In [1]: import numpy as np

In [2]: import numpy.linalg as la

In [3]: np.set_printoptions(suppress=True, linewidth=200)

In [4]: K = np.loadtxt("dump.csv", delimiter=",")

In [5]: K
Out[5]: 
array([[1.02, 0.  , 3.  , 0.  ],
       [5.  , 0.02, 0.  , 4.  ],
       [1.  , 2.  , 4.02, 3.  ],
       [1.  , 0.  , 3.  , 0.02]])

In [6]: round(np.log10(la.cond(K)))
Out[6]: 3

In [7]: round(la.norm(K, 2) / la.norm(K), 3)
Out[7]: np.float64(0.817)

In [8]: [round(float(x), 3) for x in la.svd(K, compute_uv=False)[:3]]
Out[8]: [7.799, 5.026, 2.264]

In [9]: np.round(np.abs(la.svd(K)[2][-1]), 3)
Out[9]: array([0.38 , 0.782, 0.126, 0.478])

In [10]: W0 = np.load("block4.npy")

In [11]: W0
Out[11]: 
array([[  2,   1,   1,  -1,   2,   1,  -1,  -1,   2,  -3,   2],
       [  0,   1,   3,   1,   5,  -1,  -1,  -3,  -1,  -2,   5],
       [  1,   3,   4,  -1,   6,  -1,   1,  -1,   0,  -4,   8],
       [  3,   5,   1,   0,   7,   1,  -2,   0,  -1,  -4,   9],
       [  4,   8,   1,  -2,  10,   4,   0,   3,  -1,  -3,   7],
       [  4,  10,   0,  -5,  13,   5,  -3,   6,  -4,  -4,   6],
       [  4,  13,   1,  -2,  14,   2,  -3,   3,  -5,  -3,   7],
       [  2,  14,   2,  -5,  12,   2,  -1,   4,  -2,  -6,   5],
       [  1,  14,  -1,  -3,   9,   1,   2,   3,  -2,  -4,   8],
       [  2,  16,   1,  -5,  12,   1,   1,   1,  -5,  -2,   7],
       [  2,  19,   2,  -6,   9,  -2,   4,   4,  -6,  -2,  10],
       [ -1,  16,   5,  -3,   7,  -3,   7,   1,  -7,  -4,  12],
       [ -2,  14,   7,   0,   7,  -1,   9,   2, -10,  -3,  12],
       [ -3,  16,   8,  -3,   8,   2,  10,   2, -11,  -5,  12],
       [ -2,  17,   8,  -5,   9,   4,  10,   1, -14,  -7,  11],
       [ -4,  14,  10,  -8,   9,   2,   8,   3, -17,  -5,  12],
       [ -7,  13,   8,  -7,   6,   3,   5,   4, -16,  -6,  11],
       [ -5,  12,  10,  -8,   5,   3,   2,   3, -13,  -4,  10],
       [ -5,  12,   7,  -5,   6,   6,   1,   3, -15,  -7,   9],
       [ -4,  14,   5,  -8,   3,   4,   0,   3, -16,  -6,  10],
       [ -4,  11,   8, -10,   2,   5,  -2,   4, -13,  -7,   8],
       [ -3,   8,   7, -11,   2,   8,  -5,   5, -13,  -6,  11],
       [ -6,   7,  10, -11,   2,   8,  -5,   3, -13,  -6,  10],
       [ -9,   5,   9, -14,  -1,   7,  -6,   1, -15,  -6,  12],
       [-12,   7,  11, -13,  -1,  10,  -6,   3, -13,  -8,  12],
       [-14,   7,  11, -10,   0,  10,  -5,   3, -12,  -9,  13],
       [-16,   8,   9, -11,  -1,  10,  -8,   3,  -9,  -9,  14],
       [-16,   7,   9,  -9,  -3,  10, -11,   2,  -7,  -6,  12],
       [-13,   8,   6, -10,  -3,  12, -12,   2,  -5,  -5,  13],
       [-11,   5,   9, -10,  -6,  13, -14,   0,  -3,  -2,  14],
       [-11,   2,   9, -13,  -8,  14, -14,   1,  -5,  -2,  11],
       [ -9,   1,   7, -13,  -9,  16, -12,   2,  -3,  -3,  13]])

In [12]: G = np.cov(W0, rowvar=False)

In [13]: np.round(la.eigvalsh(G)[::-1], 3)
Out[13]: array([147.79 ,  64.103,  15.081,   9.203,   5.011,   3.031,   2.17 ,   1.74 ,   1.476,   0.859,   0.713])

In [14]: G.shape
Out[14]: (11, 11)

In [15]: np.argwhere(np.triu(np.abs(np.corrcoef(W0.T)) > 0.8, 1))
Out[15]: 
array([[0, 2],
       [0, 4],
       [3, 5],
       [4, 5],
       [5, 6]])

In [16]: G = W0.T @ W0

In [17]: (W0 @ W0.T).shape
Out[17]: (32, 32)

In [18]: la.matrix_rank(G)
Out[18]: np.int64(11)

In [19]: np.round(la.eigvalsh(G)[::-1], 3)
Out[19]: array([15118.673,  4312.93 ,   890.529,   318.88 ,   182.93 ,   147.358,    85.846,    59.469,    48.041,    33.367,    24.978])

In [20]: np.diag(G)
Out[20]: array([1710, 3788, 1524, 1987, 1673, 1530, 1487,  260, 3021,  861, 3382])

In [21]: M2 = np.c_[W0[:, :6] @ np.array([[-2, 0, 2, 0, -2, 3],
    ...:     [-1, 2, -2, -1, 0, -1],
    ...:     [0, -1, -2, -2, 3, 3],
    ...:     [3, 1, -1, 0, 2, -2],
    ...:     [0, -1, 1, -3, -2, 1],
    ...:     [-1, -1, 3, -1, 3, 1]]), np.array([-2, 0, 1, 2, 2, 0, 1, 2, -1, 1, -1, 1, -2, 0, -2, 1, 1, -2, 0, 0, -2, 0, 2, -2, 1, 0, -1, 1, 1, 1, -2, -2])]

In [22]: M2
Out[22]: 
array([[ -9,  -3,   6, -10,  -4,  13,  -2],
       [  3,  -4,  -7, -21,  -2,  10,   0],
       [ -7,  -4,  -8, -28,  -7,  19,   1],
       [-12,   1,   4, -29, -14,  15,   2],
       [-26,  -1,  14, -44, -17,  25,   2],
       [-38,  -3,  21, -54, -29,  30,   0],
       [-29,   7,   2, -59, -31,  22,   1],
       [-35,   7,  -5, -56, -26,  22,   2],
       [-26,  16,  -9, -40, -26,   2,  -1],
       [-36,  13, -10, -55, -32,  16,   1],
       [-39,  23, -29, -48, -34,  12,  -1],
       [-20,  20, -43, -44, -12,   6,   1],
       [ -9,  15, -42, -48,   8,   7,  -2],
       [-21,  11, -37, -58,  14,  15,   0],
       [-32,   8, -28, -64,  12,  24,  -2],
       [-32,  -1, -33, -63,  10,  31,   1],
       [-23,   2, -34, -50,  21,  13,   1],
       [-29,  -2, -32, -50,  23,  27,  -2],
       [-23,   0, -19, -50,  27,  16,   0],
       [-34,   8, -23, -37,  13,  12,   0],
       [-38,  -3, -19, -38,  23,  28,  -2],
       [-43, -12,   1, -36,  25,  36,   0],
       [-36, -17,  -9, -41,  40,  37,   2],
       [-36, -19, -12, -27,  40,  29,  -2],
       [-32, -19, -18, -36,  63,  25,   1],
       [-19, -17, -24, -39,  71,  14,   0],
       [-19, -13, -26, -33,  69,   2,  -1],
       [-12, -11, -28, -26,  77,  -3,   1],
       [-24,  -9, -11, -23,  66,   0,   1],
       [-26, -16,  -7, -18,  80,  16,   1],
       [-33, -24,   3, -10,  81,  24,  -2],
       [-38, -25,  18,  -4,  79,  26,  -2]])

In [23]: np.round(la.lstsq(W0, M2[:, 0])[0], 3) + 0
Out[23]: array([-2., -1.,  0.,  3.,  0., -1.,  0.,  0.,  0.,  0.,  0.])

In [24]: np.round(la.norm(M2 - W0 @ la.lstsq(W0, M2)[0], axis=0), 3) + 0
Out[24]: array([0.   , 0.   , 0.   , 0.   , 0.   , 0.   , 6.618])

In [25]: la.matrix_rank(M2)
Out[25]: np.int64(7)
